>>> import numpy as np
>>> import numpy.linalg as la
>>> np.set_printoptions(precision=2, suppress=True, linewidth=120)
>>> F = np.loadtxt("w.csv", delimiter=",")
>>> F
array([[ 4.,  0.,  4.,  4.,  0.,  2.,  5.,  2.,  0.],
       [ 4.,  5.,  9.,  9.,  1.,  7.,  5.,  2.,  0.],
       [ 8., 10., 13., 13.,  4., 11.,  7.,  7.,  2.],
       [13., 15., 16., 15.,  9., 14.,  9., 10.,  5.],
       [18., 18., 16., 15., 11., 16., 12., 13.,  9.],
       [19., 19., 17., 18., 16., 17., 17., 13.,  9.],
       [24., 24., 21., 18., 16., 17., 22., 14., 12.],
       [25., 24., 25., 22., 20., 17., 25., 15., 16.],
       [29., 28., 25., 22., 20., 17., 28., 16., 21.],
       [31., 31., 30., 27., 20., 21., 29., 20., 23.],
       [35., 35., 35., 30., 22., 25., 34., 24., 25.],
       [37., 40., 40., 32., 25., 28., 36., 25., 30.],
       [39., 42., 45., 35., 28., 32., 36., 27., 32.],
       [43., 42., 49., 39., 32., 35., 41., 32., 36.]])
>>> proj = F @ la.solve(F.T @ F, F.T)
>>> np.diag(proj)
array([0.68, 0.75, 0.46, 0.57, 0.72, 0.87, 0.72, 0.69, 0.56, 0.56, 0.59, 0.47, 0.56, 0.79])
>>> np.allclose(proj @ proj, proj)
True
>>> np.round(la.eigvalsh(proj), 2) + 0
array([0., 0., 0., 0., 0., 1., 1., 1., 1., 1., 1., 1., 1., 1.])
>>> np.round(np.trace(proj), 2)
np.float64(9.0)
>>> blk = np.stack([F, 5 * F, F[::-1]])
>>> (blk @ F.T).shape
(3, 14, 14)
>>> la.matrix_rank(blk)
array([9, 9, 9])
>>> rng = np.random.default_rng(56504)
>>> B = F + rng.integers(-2, 3, (14, 1)) @ rng.integers(-2, 3, (1, 9))
>>> B
array([[ 6., -4.,  2.,  2.,  2.,  0.,  9.,  0., -2.],
       [ 4.,  5.,  9.,  9.,  1.,  7.,  5.,  2.,  0.],
       [ 8., 10., 13., 13.,  4., 11.,  7.,  7.,  2.],
       [15., 11., 14., 13., 11., 12., 13.,  8.,  3.],
       [17., 20., 17., 16., 10., 17., 10., 14., 10.],
       [21., 15., 15., 16., 18., 15., 21., 11.,  7.],
       [23., 26., 22., 19., 15., 18., 20., 15., 13.],
       [23., 28., 27., 24., 18., 19., 21., 17., 18.],
       [30., 26., 24., 21., 21., 16., 30., 15., 20.],
       [33., 27., 28., 25., 22., 19., 33., 18., 21.],
       [36., 33., 34., 29., 23., 24., 36., 23., 24.],
       [35., 44., 42., 34., 23., 30., 32., 27., 32.],
       [39., 42., 45., 35., 28., 32., 36., 27., 32.],
       [45., 38., 47., 37., 34., 33., 45., 30., 34.]])
>>> np.abs(B - F).sum(axis=1)
array([22.,  0.,  0., 22., 11., 22., 11., 22., 11., 22., 11., 22.,  0., 22.])
>>> la.matrix_rank(B - F, tol=1e-8)
np.int64(1)
>>> def softmax(z):
...     e = np.exp(z - z.max(axis=-1, keepdims=True))
...     return e / e.sum(axis=-1, keepdims=True)
... 
>>> np.round(softmax(B[3] + -2), 2) + 0
array([0.58, 0.01, 0.21, 0.08, 0.01, 0.03, 0.08, 0.  , 0.  ])
>>> np.round(softmax(10 * B[3]), 2) + 0
array([1., 0., 0., 0., 0., 0., 0., 0., 0.])
>>> softmax(B).sum(axis=1)
array([1., 1., 1., 1., 1., 1., 1., 1., 1., 1., 1., 1., 1., 1.])
>>> scores = B @ B.T / np.sqrt(9)
>>> softmax(scores)[3] @ B
array([45., 38., 47., 37., 34., 33., 45., 30., 34.])
>>> feats = np.load("arr.npy")
>>> feats
array([[0, 0, 0, 1, 0, 0, 0],
       [0, 0, 0, 0, 1, 0, 0],
       [0, 1, 0, 0, 0, 0, 0],
       [0, 0, 1, 0, 0, 0, 0],
       [0, 0, 0, 0, 0, 1, 0],
       [1, 0, 0, 0, 0, 0, 0],
       [0, 0, 0, 0, 0, 0, 1]])
>>> # 2 groups of indices that never mix
>>> f = np.array([2, -2, 1, 2, -2, 3, -3])
>>> B = feats + np.outer(f, np.eye(7)[0])
>>> la.matrix_rank(B - feats)
np.int64(1)
>>> B
array([[ 2.,  0.,  0.,  1.,  0.,  0.,  0.],
       [-2.,  0.,  0.,  0.,  1.,  0.,  0.],
       [ 1.,  1.,  0.,  0.,  0.,  0.,  0.],
       [ 2.,  0.,  1.,  0.,  0.,  0.,  0.],
       [-2.,  0.,  0.,  0.,  0.,  1.,  0.],
       [ 4.,  0.,  0.,  0.,  0.,  0.,  0.],
       [-3.,  0.,  0.,  0.,  0.,  0.,  1.]])
>>> W1 = np.array([[-1, -3, 2],
...     [1, -1, -2],
...     [-1, -3, -3],
...     [-3, 2, -3],
...     [-3, 1, 3],
...     [2, -2, 3],
...     [-3, -1, 3]])
>>> beta = np.array([-1, 7, -6])
>>> hid = np.maximum(B @ W1 + beta, 0)
>>> hid
array([[ 0.,  3.,  0.],
       [ 0., 14.,  0.],
       [ 0.,  3.,  0.],
       [ 0.,  0.,  0.],
       [ 3., 11.,  0.],
       [ 0.,  0.,  2.],
       [ 0., 15.,  0.]])
>>> C = np.array([[0, 0], [1, 2], [2, 1]])
>>> W1 @ C
array([[ 1, -4],
       [-5, -4],
       [-9, -9],
       [-4,  1],
       [ 7,  5],
       [ 4, -1],
       [ 5,  1]])
>>> hid @ C
array([[ 3.,  6.],
       [14., 28.],
       [ 3.,  6.],
       [ 0.,  0.],
       [11., 22.],
       [ 4.,  2.],
       [15., 30.]])
>>> O, Rm = la.qr(hid)
>>> abs(Rm[0, 0]), round(float(la.norm(hid[:, 0])), 2)
(np.float64(3.0), 3.0)
>>> np.trace(O @ O.T)
np.float64(3.0)
>>> np.allclose(Rm.T @ Rm, hid.T @ hid)
True
>>> O
array([[ 0.  , -0.14,  0.  ],
       [-0.  , -0.67,  0.  ],
       [-0.  , -0.14,  0.  ],
       [-0.  , -0.  , -0.  ],
       [-1.  ,  0.  , -0.  ],
       [-0.  , -0.  , -1.  ],
       [-0.  , -0.72, -0.  ]])
>>> O @ Rm
array([[ 0.,  3.,  0.],
       [ 0., 14.,  0.],
       [ 0.,  3.,  0.],
       [ 0.,  0.,  0.],
       [ 3., 11.,  0.],
       [ 0.,  0.,  2.],
       [ 0., 15.,  0.]])
>>> O.shape, Rm.shape
((7, 3), (3, 3))
>>> G = feats.T @ feats
>>> (feats @ feats.T).shape
(7, 7)
>>> np.allclose(G, G.T)
True
>>> G
array([[1, 0, 0, 0, 0, 0, 0],
       [0, 1, 0, 0, 0, 0, 0],
       [0, 0, 1, 0, 0, 0, 0],
       [0, 0, 0, 1, 0, 0, 0],
       [0, 0, 0, 0, 1, 0, 0],
       [0, 0, 0, 0, 0, 1, 0],
       [0, 0, 0, 0, 0, 0, 1]])
>>> J = np.load("data.npy")
>>> J
array([[ 0,  0, -4,  1,  3,  4,  2, -2,  2],
       [ 0,  0, -4,  0,  2,  5, -4,  4,  0],
       [ 4,  4,  0,  0,  0, -1,  1, -3,  1],
       [-1,  0,  0,  0,  4, -1,  1, -1,  6],
       [-3, -2,  0, -4,  0, -4,  2, -2, -1],
       [-4, -5,  1,  1,  4,  0,  1,  6, -4],
       [-2,  4, -1, -1, -2, -1,  0,  0,  4],
       [ 2, -4,  3,  1,  2, -6,  0,  0, -3],
       [-2,  0, -1, -6,  1,  4, -4,  3,  0]])
>>> # skew-symmetric
>>> U, sigma, VT = la.svd(J)
>>> V = VT[:(sigma > 1e-8).sum()]
>>> vec = J[1] + -1 * J[6] + rng.integers(2) * np.eye(9)[1]
>>> vec
array([ 2., -4., -3.,  1.,  4.,  6., -4.,  4., -4.])
>>> np.allclose(V.T @ V @ vec, vec)
True
>>> round(float(la.norm(vec - V.T @ V @ vec)), 2)
0.0
>>> np.abs(np.diag(la.qr(J)[1])) > 1e-9
array([ True,  True,  True,  True,  True,  True,  True,  True, False])
>>> np.unique(J.round(6), axis=0).shape
(9, 9)
>>> round(float(np.trace(la.pinv(J) @ J)), 2)
8.0
>>> U, sigma, VT = la.svd(J, full_matrices=False)
>>> np.cumsum(sigma ** 2) / np.sum(sigma ** 2)
array([0.32, 0.63, 0.76, 0.88, 0.93, 0.98, 0.99, 1.  , 1.  ])
>>> (sigma > 1e-8).sum()
np.int64(8)
>>> np.allclose(U * sigma @ VT, J)
True
>>> np.round(VT @ VT.T, 2) + 0
array([[1., 0., 0., 0., 0., 0., 0., 0., 0.],
       [0., 1., 0., 0., 0., 0., 0., 0., 0.],
       [0., 0., 1., 0., 0., 0., 0., 0., 0.],
       [0., 0., 0., 1., 0., 0., 0., 0., 0.],
       [0., 0., 0., 0., 1., 0., 0., 0., 0.],
       [0., 0., 0., 0., 0., 1., 0., 0., 0.],
       [0., 0., 0., 0., 0., 0., 1., 0., 0.],
       [0., 0., 0., 0., 0., 0., 0., 1., 0.],
       [0., 0., 0., 0., 0., 0., 0., 0., 1.]])
>>> round(np.sqrt((sigma ** 2).sum()), 2), np.round(la.norm(J), 2)
(np.float64(24.54), np.float64(24.54))
>>> U.shape, sigma.shape, VT.shape
((9, 9), (9,), (9, 9))
